$ python -q
>>> import numpy as np
>>> np.set_printoptions(suppress=True, linewidth=100)
>>> rnd = lambda a: np.round(a, 3) + 0
>>> data = np.loadtxt("sample10.csv", delimiter=",")
>>> print(data)
[[ 2.  3.  0.  0.]
 [ 3. -2.  0.  0.]
 [ 0.  0.  2.  3.]
 [ 0.  0.  3. -2.]]
>>> # equal to its transpose
>>> print([round(float(np.linalg.det(data[:i, :i])), 2) + 0 for i in range(1, 5)])
[2.0, -13.0, -26.0, 169.0]
>>> try:
...     np.linalg.cholesky(data)
... except np.linalg.LinAlgError as e:
...     print(e)
... 
Matrix is not positive definite
>>> print(data[:, 1] @ data[:, 3])
0.0
>>> print(rnd(np.linalg.norm(data, axis=0)))
[3.606 3.606 3.606 3.606]
>>> print(rnd(np.linalg.pinv(data)))
[[ 0.154  0.231  0.     0.   ]
 [ 0.231 -0.154  0.     0.   ]
 [ 0.     0.     0.154  0.231]
 [ 0.     0.     0.231 -0.154]]
>>> w, evecs = np.linalg.eig(data)
>>> print(rnd(np.sort(np.linalg.eigvals(data @ data))))
[13. 13. 13. 13.]
>>> print(data @ data)
[[13.  0.  0.  0.]
 [ 0. 13.  0.  0.]
 [ 0.  0. 13.  0.]
 [ 0.  0.  0. 13.]]
>>> print(rnd(np.linalg.det(data)))
169.0
>>> print((data != 0).astype(int))
[[1 1 0 0]
 [1 1 0 0]
 [0 0 1 1]
 [0 0 1 1]]
>>> w, evecs = np.linalg.eigh(data)
>>> vec = np.array([-3, -7, -8, -4])
>>> print(rnd(evecs * np.maximum(w, 0) @ evecs.T))
[[2.803 1.5   0.    0.   ]
 [1.5   0.803 0.    0.   ]
 [0.    0.    2.803 1.5  ]
 [0.    0.    1.5   0.803]]
>>> print(rnd(vec @ data @ vec / (vec @ vec)), rnd(w[0]), rnd(w[-1]))
2.42 -3.606 3.606
>>> Q, _ = np.linalg.qr(np.array([[0.7, 0.3], [0.0, -1.3], [-0.6, 0.9], [1.8, -0.4], [-0.1, 0.8]]))
>>> J = Q @ Q.T
>>> print(rnd(J))
[[ 0.198 -0.208  0.015  0.323  0.107]
 [-0.208  0.549 -0.31  -0.041 -0.326]
 [ 0.015 -0.31   0.263 -0.24   0.199]
 [ 0.323 -0.041 -0.24   0.793 -0.02 ]
 [ 0.107 -0.326  0.199 -0.02   0.196]]
>>> M2 = np.array([[1, 2], [1, 0], [-2, 1], [2, 2], [1, 0]])
>>> print(np.linalg.matrix_rank(J @ M2))
2
>>> M2 @ J
Traceback (most recent call last):
  File "<python-input-25>", line 1, in <module>
    M2 @ J
    ~~~^~~
ValueError: matmul: Input operand 1 has a mismatch in its core dimension 0, with gufunc signature (n?,k),(k,m?)->(n?,m?) (size 5 is different from 2)
>>> print(rnd(np.einsum("ik,kj->ij", J, M2)))
[[ 0.712  1.057]
 [ 0.554 -0.808]
 [-1.103 -0.187]
 [ 2.33   1.991]
 [-0.461  0.373]]
>>> print(rnd(J @ M2))
[[ 0.712  1.057]
 [ 0.554 -0.808]
 [-1.103 -0.187]
 [ 2.33   1.991]
 [-0.461  0.373]]
>>> print(rnd(np.einsum("ik,kj->ji", J, M2)))
[[ 0.712  0.554 -1.103  2.33  -0.461]
 [ 1.057 -0.808 -0.187  1.991  0.373]]
>>> print(rnd(np.einsum("ij->j", J)))
[ 0.435 -0.336 -0.073  0.815  0.156]
>>> print(np.linalg.lstsq(J[:-1].T, J[-1])[2])
2
>>> print(rnd(np.trace(np.linalg.pinv(J) @ J)))
2.0
>>> print(np.unique(J.round(6), axis=0).shape)
(5, 5)
>>> F = np.load("m.npy")
>>> print(F)
[[ 4  0  3  1  1  4]
 [ 3 -1  2  0  0  3]
 [ 5  1  4  2  2  5]]
>>> # null space of dimension 4
>>> t = np.radians(90)
>>> Rm = np.eye(6)
>>> Rm[3, 3] = Rm[2, 2] = np.cos(t)
>>> Rm[3, 2], Rm[2, 3] = -np.sin(t), np.sin(t)
>>> print(rnd(Rm))
[[ 1.  0.  0.  0.  0.  0.]
 [ 0.  1.  0.  0.  0.  0.]
 [ 0.  0.  0.  1.  0.  0.]
 [ 0.  0. -1.  0.  0.  0.]
 [ 0.  0.  0.  0.  1.  0.]
 [ 0.  0.  0.  0.  0.  1.]]
>>> M2 = F @ Rm.T
>>> print(rnd(M2))
[[ 4.  0.  1. -3.  1.  4.]
 [ 3. -1.  0. -2.  0.  3.]
 [ 5.  1.  2. -4.  2.  5.]]
>>> print(np.allclose(np.linalg.norm(F, axis=1), np.linalg.norm(M2, axis=1)))
True
